% ipython --no-banner

In [1]: import numpy as np

In [2]: np.set_printoptions(precision=2, suppress=True, linewidth=120, floatmode="fixed")

In [3]: K = np.load("layer13.npy")

In [4]: print(K)
[[ 2.10 -0.07 -0.21  0.41  0.21 -0.18  0.72]
 [-0.07  1.90 -0.26  0.65 -0.17 -0.59 -0.18]
 [-0.21 -0.26  2.60  0.58  0.62 -0.12  0.34]
 [ 0.41  0.65  0.58  2.06 -0.70  0.50 -0.40]
 [ 0.21 -0.17  0.62 -0.70  1.65 -0.20 -0.68]
 [-0.18 -0.59 -0.12  0.50 -0.20  0.72 -0.69]
 [ 0.72 -0.18  0.34 -0.40 -0.68 -0.69  1.98]]

In [5]: ev, vecs = np.linalg.eigh(K)

In [6]: print(ev.round(2) + 0)
[0.00 0.00 2.00 2.00 3.00 3.00 3.00]

In [7]: print(np.unique(ev.round(6) + 0, return_counts=True)[1])
[2 2 3]

In [8]: print(np.round(np.linalg.eigvalsh(K @ K), 2) + 0)
[0.00 0.00 4.00 4.00 9.00 9.00 9.00]

In [9]: print(np.round(vecs.T @ K @ vecs, 2) + 0)
[[0.00 0.00 0.00 0.00 0.00 0.00 0.00]
 [0.00 0.00 0.00 0.00 0.00 0.00 0.00]
 [0.00 0.00 2.00 0.00 0.00 0.00 0.00]
 [0.00 0.00 0.00 2.00 0.00 0.00 0.00]
 [0.00 0.00 0.00 0.00 3.00 0.00 0.00]
 [0.00 0.00 0.00 0.00 0.00 3.00 0.00]
 [0.00 0.00 0.00 0.00 0.00 0.00 3.00]]

In [10]: print(np.trace(K))
13.0

In [11]: print(np.allclose(K, K.T))
True

In [12]: print(np.linalg.lstsq(K[:-1].T, K[-1])[2])
5

In [13]: print(K @ np.linalg.pinv(K) @ K)
[[ 2.10 -0.07 -0.21  0.41  0.21 -0.18  0.72]
 [-0.07  1.90 -0.26  0.65 -0.17 -0.59 -0.18]
 [-0.21 -0.26  2.60  0.58  0.62 -0.12  0.34]
 [ 0.41  0.65  0.58  2.06 -0.70  0.50 -0.40]
 [ 0.21 -0.17  0.62 -0.70  1.65 -0.20 -0.68]
 [-0.18 -0.59 -0.12  0.50 -0.20  0.72 -0.69]
 [ 0.72 -0.18  0.34 -0.40 -0.68 -0.69  1.98]]

In [14]: U, s, VT = np.linalg.svd(K)

In [15]: print(s.round(2) + 0)
[3.00 3.00 3.00 2.00 2.00 0.00 0.00]

In [16]: B = U[:, :5] @ np.diag(s[:5]) @ VT[:5]

In [17]: print(np.linalg.matrix_rank(B))
5

In [18]: print(B)
[[ 2.10 -0.07 -0.21  0.41  0.21 -0.18  0.72]
 [-0.07  1.90 -0.26  0.65 -0.17 -0.59 -0.18]
 [-0.21 -0.26  2.60  0.58  0.62 -0.12  0.34]
 [ 0.41  0.65  0.58  2.06 -0.70  0.50 -0.40]
 [ 0.21 -0.17  0.62 -0.70  1.65 -0.20 -0.68]
 [-0.18 -0.59 -0.12  0.50 -0.20  0.72 -0.69]
 [ 0.72 -0.18  0.34 -0.40 -0.68 -0.69  1.98]]

In [19]: print(np.round(np.linalg.norm(K - B, 2), 2), round(s[5], 2))
0.0 0.0

In [20]: print(np.linalg.matrix_rank(K, rtol=0.05))
5
